$ ipython --no-banner

In [1]: import numpy as np

In [2]: np.set_printoptions(precision=2, suppress=True, linewidth=120)

In [3]: feats = np.load("a.npy")

In [4]: feats
Out[4]: 
array([[-5.2 , -2.33,  8.22],
       [ 4.71, -7.81,  4.1 ],
       [ 4.58, -5.47,  7.01],
       [ 3.96,  2.84,  8.73],
       [ 2.68, -6.08,  7.48],
       [ 4.99, -0.06,  8.67],
       [-1.55,  9.11, -3.82],
       [-3.84, -0.93, -9.19],
       [-6.71, -7.39, -0.64],
       [ 9.62, -0.78,  2.61],
       [ 5.49, -8.35,  0.41],
       [ 3.04,  4.8 , -8.23],
       [-6.12,  0.83, -7.87],
       [-5.3 , -0.6 , -8.46],
       [-8.38, -5.09,  1.98],
       [ 4.79,  7.44,  4.66],
       [ 4.05, -6.73, -6.19]])

In [5]: Xc = (feats - feats.mean(axis=0)) / feats.std(axis=0)

In [6]: Xc.std(axis=0)
Out[6]: array([1., 1., 1.])

In [7]: b = np.linalg.lstsq(np.delete(Xc, 1, axis=1), Xc[:, 1])[0]

In [8]: np.abs(b).argmax()
Out[8]: np.int64(1)

In [9]: np.round(1 - np.var(Xc[:, 1] - np.delete(Xc, 1, axis=1) @ b), 2)
Out[9]: np.float64(0.04)

In [10]: data = np.array([[3, 0, 9, 9, 4],
    ...:     [0, 9, 8, 5, 4],
    ...:     [2, 5, 1, 7, 4],
    ...:     [2, 5, 6, 6, 0],
    ...:     [2, 0, 9, 8, 0]])

In [11]: print(data)
[[3 0 9 9 4]
 [0 9 8 5 4]
 [2 5 1 7 4]
 [2 5 6 6 0]
 [2 0 9 8 0]]

In [12]: P = feats @ np.linalg.solve(feats.T @ feats, feats.T)

In [13]: np.round(np.linalg.eigvalsh(P), 2) + 0
Out[13]: array([0., 0., 0., 0., 0., 0., 0., 0., 0., 0., 0., 0., 0., 0., 1., 1., 1.])

In [14]: round(float(np.trace(P)), 2)
Out[14]: 3.0

In [15]: np.allclose(P @ P, P)
Out[15]: True

In [16]: P @ feats[:, 2]
Out[16]: 
array([ 8.22,  4.1 ,  7.01,  8.73,  7.48,  8.67, -3.82, -9.19, -0.64,  2.61,  0.41, -8.23, -7.87, -8.46,  1.98,  4.66,
       -6.19])

In [17]: rng = np.random.default_rng(727)

In [18]: B = feats + rng.integers(-2, 3, (17, 1)) @ rng.integers(-2, 3, (1, 3))

In [19]: B
Out[19]: 
array([[ -7.2 ,  -0.33,  10.22],
       [  3.71,  -6.81,   5.1 ],
       [  3.58,  -4.47,   8.01],
       [  5.96,   0.84,   6.73],
       [  0.68,  -4.08,   9.48],
       [  2.99,   1.94,  10.67],
       [ -3.55,  11.11,  -1.82],
       [ -4.84,   0.07,  -8.19],
       [ -4.71,  -9.39,  -2.64],
       [  7.62,   1.22,   4.61],
       [  3.49,  -6.35,   2.41],
       [  5.04,   2.8 , -10.23],
       [ -7.12,   1.83,  -6.87],
       [ -3.3 ,  -2.6 , -10.46],
       [ -9.38,  -4.09,   2.98],
       [  2.79,   9.44,   6.66],
       [  4.05,  -6.73,  -6.19]])

In [20]: B - feats
Out[20]: 
array([[-2.,  2.,  2.],
       [-1.,  1.,  1.],
       [-1.,  1.,  1.],
       [ 2., -2., -2.],
       [-2.,  2.,  2.],
       [-2.,  2.,  2.],
       [-2.,  2.,  2.],
       [-1.,  1.,  1.],
       [ 2., -2., -2.],
       [-2.,  2.,  2.],
       [-2.,  2.,  2.],
       [ 2., -2., -2.],
       [-1.,  1.,  1.],
       [ 2., -2., -2.],
       [-1.,  1.,  1.],
       [-2.,  2.,  2.],
       [ 0.,  0.,  0.]])

In [21]: np.abs(B - feats).sum(axis=1)
Out[21]: array([6., 3., 3., 6., 6., 6., 6., 3., 6., 6., 6., 6., 3., 6., 3., 6., 0.])

In [22]: print(np.linalg.matrix_rank(B - feats, tol=1e-8))
1

In [23]: x = np.array([1, -3, -2, -3, 0])

In [24]: rhs = data @ x

In [25]: print(rhs)
[-42 -58 -36 -43 -40]

In [26]: np.round(np.linalg.solve(data.T, data[2]), 2) + 0
Out[26]: array([0., 0., 1., 0., 0.])

In [27]: print(np.round(np.linalg.solve(data, data[:, 1]), 2) + 0)
[0. 1. 0. 0. 0.]

In [28]: print(np.round(np.linalg.solve(data, rhs + data[:, 2]), 2) + 0)
[ 1. -3. -1. -3.  0.]

In [29]: np.round(np.linalg.solve(data, 4 * rhs), 2) + 0
Out[29]: array([  4., -12.,  -8., -12.,   0.])

In [30]: print(np.round(np.linalg.solve(data, rhs), 2) + 0)
[ 1. -3. -2. -3.  0.]

In [31]: r0 = np.array([2, 2, 2])

In [32]: np.array([np.convolve(row, r0, "same") for row in data])
Out[32]: 
array([[ 6, 24, 36, 44, 26],
       [18, 34, 44, 34, 18],
       [14, 16, 26, 24, 22],
       [14, 26, 34, 24, 12],
       [ 4, 22, 34, 34, 16]])

In [33]: np.correlate(data[1], data[2], "full")
Out[33]: array([  0,  36,  95,  85, 104,  91,  45,  30,   8])

In [34]: np.cross(data[1, :3], data[2, :3])
Out[34]: array([-31,  16, -18])

In [35]: print(np.polyval(r0, data[1]))
[  2 182 146  62  42]

In [36]: r0 = np.array([3, 3, 2, 3, 0])

In [37]: B = data + np.outer(r0, np.eye(5)[0])

In [38]: B
Out[38]: 
array([[6., 0., 9., 9., 4.],
       [3., 9., 8., 5., 4.],
       [4., 5., 1., 7., 4.],
       [5., 5., 6., 6., 0.],
       [2., 0., 9., 8., 0.]])

In [39]: np.linalg.matrix_rank(B - data)
Out[39]: np.int64(1)

In [40]: X = np.load("arr.npy")

In [41]: print(X)
[[ 6.5 -0.3 -0.8  0.4 -0.1]
 [-4.   0.1 -0.2 -1.  -0.8]
 [ 0.   0.7  0.  -0.9  0.2]
 [ 5.   1.5 -0.7  1.7  0.2]
 [-2.5  2.4  1.  -2.6  0.1]]

In [42]: def softmax(z):
    ...:     e = np.exp(z - z.max(axis=-1, keepdims=True))
    ...:     return e / e.sum(axis=-1, keepdims=True)
    ...: 

In [43]: print(softmax(X).sum(axis=1))
[1. 1. 1. 1. 1.]

In [44]: S = X @ X.T / np.sqrt(5)

In [45]: np.round(softmax(S + np.triu(np.full(S.shape, -np.inf), 1)), 2) + 0
Out[45]: 
array([[1.  , 0.  , 0.  , 0.  , 0.  ],
       [0.  , 1.  , 0.  , 0.  , 0.  ],
       [0.19, 0.36, 0.45, 0.  , 0.  ],
       [0.76, 0.  , 0.  , 0.24, 0.  ],
       [0.  , 0.04, 0.  , 0.  , 0.96]])
